% python3 -q
>>> import numpy as np
>>> from numpy import linalg as LA
>>> np.set_printoptions(suppress=True, linewidth=120)
>>> data = np.load("w.npy")
>>> data
array([[3., 1., 0., 0., 0.],
       [0., 3., 1., 0., 0.],
       [0., 0., 3., 1., 0.],
       [0., 0., 0., 3., 1.],
       [0., 0., 0., 0., 3.]])
>>> w1 = np.array([[-2, 3, 5, 4, -1],
...     [-1, -1, -1, 0, -2],
...     [5, -5, -2, -5, 4],
...     [3, 3, -1, 3, -5],
...     [-1, -3, -3, 0, 3]])
>>> b = np.array([-1, 2, -2, -2, 0])
>>> H = np.maximum(data @ w1 + b, 0)
>>> (H > 0).mean(axis=0)
array([0.6, 0.4, 0.2, 0.4, 0.4])
>>> LA.matrix_rank(H)
np.int64(4)
>>> Z = np.array([[1, 0, 2], [0, 1, 0], [1, 0, 0], [2, 0, 0], [0, 0, 0]])
>>> H @ Z
array([[32., 10.,  0.],
       [ 1.,  0.,  2.],
       [17.,  0., 34.],
       [21.,  8., 14.],
       [ 0.,  0.,  0.]])
>>> w1 @ Z
array([[11,  3, -4],
       [-2, -1, -2],
       [-7, -5, 10],
       [ 8,  3,  6],
       [-4, -3, -2]])
>>> C2 = data.T @ data
>>> (data @ data.T).shape
(5, 5)
>>> LA.matrix_rank(C2)
np.int64(5)
>>> np.round(LA.eigvalsh(C2)[::-1], 2)
array([15.13, 12.78,  9.67,  6.72,  4.7 ])
>>> x = np.array([2, 3, 3, 0, 4])
>>> h = np.maximum(data @ x, 0)
>>> np.flatnonzero(h > 1e-9)
array([0, 1, 2, 3, 4])
>>> h
array([ 9., 12.,  9.,  4., 12.])
>>> np.maximum(data @ x, 0) - np.maximum(-data @ x, 0)
array([ 9., 12.,  9.,  4., 12.])
>>> np.round(np.tanh(data @ x), 2)
array([1., 1., 1., 1., 1.])
